% python3 -q
>>> import numpy as np
>>> import numpy.linalg as la
>>> np.set_printoptions(suppress=True, linewidth=200)
>>> J = np.load("dump.npy")
>>> print(J)
[[ 1 -1 -1  1  1 -1 -1  1]
 [ 1 -1  1 -1 -1  1 -1  1]
 [ 1  1 -1 -1 -1 -1  1  1]
 [ 1 -1 -1  1 -1  1  1 -1]
 [ 1  1  1  1  1  1  1  1]]
>>> u = np.array([2, 2])
>>> print(np.correlate(J[4], J[2], "full"))
[ 1  2  1  0 -1 -2 -1  0 -1 -2 -1  0  1  2  1]
>>> print(np.convolve(J[4], u))
[2 4 4 4 4 4 4 4 2]
>>> m1 = np.loadtxt("case5.csv", delimiter=",")
>>> print(m1)
[[ 5.  1.  3.  3.  0.  3.]
 [ 3.  2.  3.  0.  1.  8.]
 [ 0.  4.  0.  0.  0.  0.]
 [21. 14. 15. 19. 23. 16.]
 [ 9. 12.  3. 11. 15.  6.]
 [ 6.  0.  6.  1.  0.  8.]
 [12. 13.  6. 13. 18.  9.]
 [ 5.  3.  3.  3.  1.  5.]
 [16. 10. 12. 13. 16. 14.]
 [ 0.  6.  0.  0.  0.  0.]
 [15. 13.  9. 15. 19. 11.]
 [ 0.  1.  0.  0.  0.  0.]
 [12.  5.  9.  9.  6.  9.]
 [ 0.  9.  0.  0.  3.  0.]
 [ 0.  0.  0.  0.  0.  0.]
 [ 2.  1.  0.  1.  0.  1.]
 [ 0.  0.  0.  0.  0.  0.]
 [ 3.  8.  0.  3.  9.  6.]
 [ 0.  9.  0.  3.  7.  0.]
 [ 0.  4.  0.  0.  0.  0.]
 [ 0.  0.  0.  0.  0.  0.]
 [ 0.  2.  0.  0.  0.  0.]
 [ 3.  0.  3.  0.  0.  3.]
 [18. 14. 12. 17. 22. 14.]
 [ 0.  7.  0.  3.  3.  0.]
 [ 0.  5.  0.  0.  0.  0.]
 [10. 10.  6.  9. 14. 10.]
 [20.  6. 18. 13. 12. 18.]
 [ 6.  0.  6.  1.  0.  6.]
 [ 0.  8.  0.  0.  1.  0.]
 [ 0.  0.  0.  0.  0.  0.]
 [20. 12. 15. 17. 20. 16.]
 [ 0.  5.  0.  1.  0.  0.]
 [ 0.  4.  0.  0.  0.  0.]
 [ 0.  6.  0.  0.  0.  0.]
 [10.  8.  6.  9. 10.  8.]
 [ 5. 10.  0.  7. 11.  4.]
 [11.  4.  9.  7.  5. 10.]]
>>> labels = m1[:, 4] > np.median(m1[:, 4])
>>> u = m1[labels].mean(axis=0) - m1[~labels].mean(axis=0)
>>> print(((m1 - m1.mean(axis=0)) @ u > 0).astype(int))
[0 0 0 1 1 0 1 0 1 0 1 0 1 0 0 0 0 1 0 0 0 0 0 1 0 0 1 1 0 0 0 1 0 0 0 1 1 1]
>>> print(u.round(1))
[ 9.3  7.2  5.9  9.4 12.4  7.3]
>>> mat = np.load("out2.npy")
>>> print(mat.round(1) + 0)
[[ 0.4  1.7  0.  -0.7 -0.8  0.2 -4.   0.8  0.2]
 [ 0.3  0.   0.8 -3.1 -1.6  0.7 -2.9  3.6  1. ]
 [-0.2 -1.5  1.  -2.7 -1.1  0.4  1.   2.9  1.5]
 [-0.2 -1.8  1.  -2.5 -0.9  0.3  1.9  2.6  1.5]]
>>> cov = mat.T @ mat
>>> print(np.round(la.eigvalsh(cov)[::-1], 1) + 0)
[68.2 34.7  0.3  0.   0.   0.   0.   0.   0. ]
>>> print((mat @ mat.T).shape)
(4, 4)
>>> Z = np.array([[0, 1, 2, 0]])
>>> rng = np.random.default_rng(79)
>>> arr = rng.normal(size=(16, 1)) @ Z + np.array([6, 4, 4, 3])
>>> print(arr.round(1))
[[6.  4.6 5.2 3. ]
 [6.  3.3 2.5 3. ]
 [6.  4.4 4.8 3. ]
 [6.  3.5 2.9 3. ]
 [6.  5.3 6.6 3. ]
 [6.  4.  4.  3. ]
 [6.  2.2 0.4 3. ]
 [6.  4.6 5.1 3. ]
 [6.  3.4 2.8 3. ]
 [6.  4.7 5.4 3. ]
 [6.  4.6 5.1 3. ]
 [6.  3.5 3.1 3. ]
 [6.  4.7 5.4 3. ]
 [6.  4.  4.  3. ]
 [6.  4.8 5.6 3. ]
 [6.  4.2 4.5 3. ]]
>>> print(round(la.norm(arr, 2) / la.norm(arr), 1))
1.0
>>> print(la.matrix_rank(arr, rtol=0.1))
2
>>> print(np.argsort(-la.norm(arr, axis=0).round(6), kind="stable")[:3])
[0 2 1]
>>> x0 = np.array([2, 1, 1, 0])
>>> print(la.norm(arr @ x0) <= la.norm(arr, 2) * la.norm(x0) + 1e-9)
True
>>> print((arr @ x0).argmax())
4
>>> print(np.abs(np.diag(la.qr(arr)[1])) > 1e-9)
[ True  True False False]
>>> print(round(np.trace(la.pinv(arr) @ arr), 1))
2.0
>>> print(np.round(arr @ la.pinv(arr) @ arr, 1))
[[6.  4.6 5.2 3. ]
 [6.  3.3 2.5 3. ]
 [6.  4.4 4.8 3. ]
 [6.  3.5 2.9 3. ]
 [6.  5.3 6.6 3. ]
 [6.  4.  4.  3. ]
 [6.  2.2 0.4 3. ]
 [6.  4.6 5.1 3. ]
 [6.  3.4 2.8 3. ]
 [6.  4.7 5.4 3. ]
 [6.  4.6 5.1 3. ]
 [6.  3.5 3.1 3. ]
 [6.  4.7 5.4 3. ]
 [6.  4.  4.  3. ]
 [6.  4.8 5.6 3. ]
 [6.  4.2 4.5 3. ]]
>>> print(np.unique(arr.round(6), axis=0).shape)
(16, 4)
>>> U, s, VT = la.svd(arr)
>>> print(s.round(1) + 0)
[36.   5.2  0.   0. ]
>>> M2 = U[:, :2] @ np.diag(s[:2]) @ VT[:2]
>>> print(round(float(la.norm(arr - M2, 2)), 1), round(s[2], 1))
0.0 0.0
>>> print(la.matrix_rank(M2))
2
>>> ang = np.deg2rad(120)
>>> F = np.eye(11)
>>> F[np.ix_([7, 6], [7, 6])] = [[np.cos(ang), -np.sin(ang)], [np.sin(ang), np.cos(ang)]]
>>> print(F.round(1))
[[ 1.   0.   0.   0.   0.   0.   0.   0.   0.   0.   0. ]
 [ 0.   1.   0.   0.   0.   0.   0.   0.   0.   0.   0. ]
 [ 0.   0.   1.   0.   0.   0.   0.   0.   0.   0.   0. ]
 [ 0.   0.   0.   1.   0.   0.   0.   0.   0.   0.   0. ]
 [ 0.   0.   0.   0.   1.   0.   0.   0.   0.   0.   0. ]
 [ 0.   0.   0.   0.   0.   1.   0.   0.   0.   0.   0. ]
 [ 0.   0.   0.   0.   0.   0.  -0.5  0.9  0.   0.   0. ]
 [ 0.   0.   0.   0.   0.   0.  -0.9 -0.5  0.   0.   0. ]
 [ 0.   0.   0.   0.   0.   0.   0.   0.   1.   0.   0. ]
 [ 0.   0.   0.   0.   0.   0.   0.   0.   0.   1.   0. ]
 [ 0.   0.   0.   0.   0.   0.   0.   0.   0.   0.   1. ]]
>>> # keeps lengths
>>> cen = m1 - m1.mean(axis=0)
>>> U, s, VT = la.svd(cen, full_matrices=False)
>>> print(round(float((s ** 2).sum() ** 2 / (s ** 4).sum()), 1))
1.3
>>> print(np.abs(U[:, 0]).argmax())
3
>>> print(np.round(cen.mean(axis=0), 1) + 0)
[0. 0. 0. 0. 0. 0.]
>>> print(np.round(np.abs(VT[-1]), 1) + 0)
[0.7 0.  0.2 0.6 0.1 0.3]
>>> u = np.array([4, 2, 3])
>>> print(np.round(np.correlate(F[7], F[4], "full"), 1))
[ 0.   0.   0.   0.   0.   0.   0.   0.   0.   0.   0.   0.  -0.9 -0.5  0.   0.   0.   0.   0.   0.   0. ]
>>> print(np.cross(F[7, :3], F[4, :3]))
[0. 0. 0.]
>>> print(np.round(np.convolve(F[7], u), 1))
[ 0.   0.   0.   0.   0.   0.  -3.5 -3.7 -3.6 -1.5  0.   0.   0. ]
>>> print(np.round(np.sort(la.eigvals(F).real), 1))
[-0.5 -0.5  1.   1.   1.   1.   1.   1.   1.   1.   1. ]
>>> print((F != 0).astype(int))
[[1 0 0 0 0 0 0 0 0 0 0]
 [0 1 0 0 0 0 0 0 0 0 0]
 [0 0 1 0 0 0 0 0 0 0 0]
 [0 0 0 1 0 0 0 0 0 0 0]
 [0 0 0 0 1 0 0 0 0 0 0]
 [0 0 0 0 0 1 0 0 0 0 0]
 [0 0 0 0 0 0 1 1 0 0 0]
 [0 0 0 0 0 0 1 1 0 0 0]
 [0 0 0 0 0 0 0 0 1 0 0]
 [0 0 0 0 0 0 0 0 0 1 0]
 [0 0 0 0 0 0 0 0 0 0 1]]
>>> print(np.round(F @ F, 1))
[[ 1.   0.   0.   0.   0.   0.   0.   0.   0.   0.   0. ]
 [ 0.   1.   0.   0.   0.   0.   0.   0.   0.   0.   0. ]
 [ 0.   0.   1.   0.   0.   0.   0.   0.   0.   0.   0. ]
 [ 0.   0.   0.   1.   0.   0.   0.   0.   0.   0.   0. ]
 [ 0.   0.   0.   0.   1.   0.   0.   0.   0.   0.   0. ]
 [ 0.   0.   0.   0.   0.   1.   0.   0.   0.   0.   0. ]
 [ 0.   0.   0.   0.   0.   0.  -0.5 -0.9  0.   0.   0. ]
 [ 0.   0.   0.   0.   0.   0.   0.9 -0.5  0.   0.   0. ]
 [ 0.   0.   0.   0.   0.   0.   0.   0.   1.   0.   0. ]
 [ 0.   0.   0.   0.   0.   0.   0.   0.   0.   1.   0. ]
 [ 0.   0.   0.   0.   0.   0.   0.   0.   0.   0.   1. ]]
>>> X = np.load("run4.npy")
>>> print(X)
[[-11.3   4.2   9.1]
 [  9.6  14.6  -4.6]
 [  9.5  15.5  -4.4]
 [ 10.4  16.4  -3.5]
 [-10.6   5.1   8.8]
 [ 10.5  15.9  -4. ]
 [-11.2   2.5   8.3]
 [ -9.3   4.6   7. ]
 [  8.4  15.8  -4.5]
 [-11.    5.    8.6]
 [ 10.1  16.9  -4.6]
 [-10.5   4.    7.3]
 [ 11.3  15.   -2.8]
 [  9.2  17.3  -3.8]
 [-11.9   5.9   9.8]
 [ 10.4  16.6  -4.2]
 [-10.2   5.8   7.6]
 [-10.3   2.5   8.2]
 [ 10.4  16.4  -3.3]
 [ -9.8   2.9   9. ]
 [ 11.1  16.8  -5.4]
 [  9.3  17.5  -3.4]
 [ 10.4  17.2  -1.9]
 [-11.8   4.5   7.8]
 [-10.5   3.1   8.8]
 [  9.2  17.6  -4. ]
 [-11.6   4.2   7.1]
 [-10.7   3.6   7.9]
 [  9.1  16.5  -2.7]
 [ 10.9  15.7  -4.5]
 [-12.    4.2   7.9]
 [  9.2  13.5  -3.7]
 [ 10.2  15.9  -3.4]
 [ 11.5  16.7  -3.1]
 [  8.9  16.7  -2.2]]
>>> x0 = np.array([1, -2, 3, 3, 1, 1, 2, -3])
>>> print(J @ np.eye(8)[1])
[-1. -1.  1. -1.  1.]
>>> print(la.norm(J @ x0) <= la.norm(J, 2) * la.norm(x0) + 1e-9)
True
>>> print(np.einsum("ij,j->i", J, x0))
[ -2  -2 -10   8   6]
>>> print((J @ x0).argmax())
3
>>> Z = X[[22, 5]].astype(float)
>>> for _ in range(5):
...     labels = la.norm(X[:, None] - Z, axis=-1).argmin(axis=1)
...     Z = np.array([X[labels == j].mean(axis=0) for j in range(2)])
... 
>>> print(labels)
[0 1 1 1 0 1 0 0 1 0 1 0 1 1 0 1 0 0 1 0 1 1 1 0 0 1 0 0 1 1 0 1 1 1 1]
>>> print(np.abs(Z[1] - Z[0]).argmax())
0
>>> print(np.round(Z[1] - Z[0], 1))
[ 20.8  12.1 -11.9]
>>> M = np.load("a.npy")
>>> print(M)
[[ 0  0  0  0  3  0]
 [ 0 -1  0  0  0  0]
 [ 0  0  0  0  0  1]
 [ 0  0  3  0  0  0]
 [ 0  0  0 -3  0  0]
 [ 1  0  0  0  0  0]]
>>> # splits into 2 blocks
>>> def softmax(z):
...     e = np.exp(z - z.max(axis=-1, keepdims=True))
...     return e / e.sum(axis=-1, keepdims=True)
... 
>>> print(np.round(softmax(M[5] + -2), 1))
[0.4 0.1 0.1 0.1 0.1 0.1]
>>> print(np.round(softmax(10 * M[5]), 1) + 0)
[1. 0. 0. 0. 0. 0.]
>>> scores = M @ M.T / np.sqrt(6)
>>> print(np.round(softmax(scores), 1) + 0)
[[0.9 0.  0.  0.  0.  0. ]
 [0.2 0.2 0.2 0.2 0.2 0.2]
 [0.2 0.2 0.2 0.2 0.2 0.2]
 [0.  0.  0.  0.9 0.  0. ]
 [0.  0.  0.  0.  0.9 0. ]
 [0.2 0.2 0.2 0.2 0.2 0.2]]
>>> print(np.round(softmax(scores)[5] @ M, 1))
[ 0.2 -0.2  0.5 -0.5  0.5  0.2]
>>> x0 = np.array([1, 2, -3, 1, -3, 0])
>>> target = M @ x0
>>> c, lr = np.zeros(6), 1 / la.norm(M, 2) ** 2
>>> for i in range(6):
...     c -= lr * M.T @ (M @ c - target)
...     if i % 2 == 0: print(i, round(la.norm(M @ c - target), 1))
... 
0 2.0
2 1.6
4 1.2
>>> print(round(float(la.cond(M)), 1))
3.0
>>> print(c.round(1))
[ 0.5  1.  -3.   1.  -3.   0. ]
>>> print(round(float(la.det(M)), 1))
27.0
>>> print((la.matrix_power((M != 0) + (M.T != 0) + np.eye(6), 6) > 0).astype(int))
[[1 0 1 1 1 1]
 [0 1 0 0 0 0]
 [1 0 1 1 1 1]
 [1 0 1 1 1 1]
 [1 0 1 1 1 1]
 [1 0 1 1 1 1]]
>>> K = np.load("block12.npy")
>>> print(K)
[[-1  0  0  0]
 [ 0  1 -1  0]
 [ 0  0  2  0]
 [ 0  0  0  3]]
>>> # triangular: eigenvalues sit on the diagonal
>>> print(round(float(la.norm(M[2], 1)), 1), np.round(la.norm(M[2], np.inf), 1))
1.0 1.0
>>> print(round(float(la.norm(M, 2)), 1))
3.0
>>> print(la.norm(M, axis=1).argmax())
0
>>> print(np.round(la.norm(M[2] - M[3]), 1))
3.2
>>> print(np.poly(K))
[ 1. -5.  5.  5. -6.]
>>> print(np.round(la.det(2 * K), 1), round(la.det(K), 1))
-96.0 -6.0
>>> print(np.einsum("ij,ji->", K, K))
15
>>> print(np.round(la.det(K.T), 1))
-6.0
>>> print(np.round(np.sort(np.abs(la.eigvals(K))), 1))
[1. 1. 2. 3.]
>>> print((K + K.T) / 2)
[[-1.   0.   0.   0. ]
 [ 0.   1.  -0.5  0. ]
 [ 0.  -0.5  2.   0. ]
 [ 0.   0.   0.   3. ]]
>>> print(np.allclose(K, K.T))
False
